% ipython --no-banner

In [1]: import numpy as np

In [2]: import numpy.linalg as la

In [3]: np.set_printoptions(precision=3, suppress=True, linewidth=160, sign=" ")

In [4]: J = np.load("dump.npy")

In [5]: J
Out[5]: 
array([[ 1.   ,  0.5  ,  0.25 ,  0.125],
       [ 0.5  ,  1.   ,  0.5  ,  0.25 ],
       [ 0.25 ,  0.5  ,  1.   ,  0.5  ],
       [ 0.125,  0.25 ,  0.5  ,  1.   ]])

In [6]: vec = np.ones(4)

In [7]: for _ in range(7):
   ...:     vec = J @ vec
   ...:     vec /= la.norm(vec)
   ...:     print(round(vec @ J @ vec, 3))
   ...: 
2.084
2.085
2.086
2.086
2.086
2.086
2.086

In [8]: print(vec)
[ 0.435  0.557  0.557  0.435]

In [9]: print(round(float(la.eigvalsh(J)[-1]), 3))
2.086

In [10]: ev, evecs = la.eig(J)

In [11]: np.round(J @ evecs[:, 0] - ev[0] * evecs[:, 0], 3) + 0
Out[11]: array([ 0.,  0.,  0.,  0.])

In [12]: print(ev)
[ 2.086  1.     0.539  0.375]

In [13]: np.sort(la.eigvals(la.inv(J)))
Out[13]: array([ 0.479,  1.   ,  1.854,  2.667])

In [14]: print(np.sort(la.eigvals(J @ J)))
[ 0.141  0.291  1.     4.35 ]

In [15]: vec = np.array([0, 3, 2, 2])

In [16]: rhs = J @ vec

In [17]: rhs
Out[17]: array([ 2.25,  4.5 ,  4.5 ,  3.75])

In [18]: la.solve(J, rhs + J[:, 0])
Out[18]: array([ 1.,  3.,  2.,  2.])

In [19]: M = 3 * np.eye(3) + np.ones((3, 3))

In [20]: M
Out[20]: 
array([[ 4.,  1.,  1.],
       [ 1.,  4.,  1.],
       [ 1.,  1.,  4.]])

In [21]: # equal to its transpose

In [22]: M2 = M[0, 0] * M[1:] - np.outer(M[1:, 0], M[0])

In [23]: M2
Out[23]: 
array([[  0.,  15.,   3.],
       [  0.,   3.,  15.]])

In [24]: M[:, 0] / M[0, 0]
Out[24]: array([ 1.  ,  0.25,  0.25])

In [25]: la.matrix_rank(M2), la.matrix_rank(M)
Out[25]: (np.int64(2), np.int64(3))

In [26]: np.flatnonzero(~M2.round(6).any(axis=1))
Out[26]: array([], dtype=int64)

In [27]: X = np.loadtxt("data.csv", delimiter=",")

In [28]: X
Out[28]: 
array([[ 0.667,  0.   ,  0.333],
       [ 0.375,  0.25 ,  0.375],
       [ 0.333,  0.5  ,  0.167]])

In [29]: O = X.astype(float).copy()

In [30]: for j in range(3):
    ...:     O[:, j] -= O[:, :j] @ (O[:, :j].T @ O[:, j])
    ...:     O[:, j] /= la.norm(O[:, j])
    ...: 

In [31]: np.round(O.T @ X, 3) + 0
Out[31]: 
array([[ 0.835,  0.312,  0.501],
       [ 0.   ,  0.464,  0.045],
       [ 0.   ,  0.   ,  0.161]])

In [32]: np.round(O.T @ O, 3) + 0
Out[32]: 
array([[ 1.,  0.,  0.],
       [ 0.,  1.,  0.],
       [ 0.,  0.,  1.]])

In [33]: ev, evecs = la.eig(X)

In [34]: round(np.prod(ev), 3)
Out[34]: np.float64(-0.063)

In [35]: print(np.sort(la.eigvals(X @ X)))
[ 0.045  0.087  1.   ]

In [36]: ev
Out[36]: array([ 1.   ,  0.296, -0.212])

In [37]: np.sort(la.eigvals(la.inv(X)))
Out[37]: array([-4.728,  1.   ,  3.384])
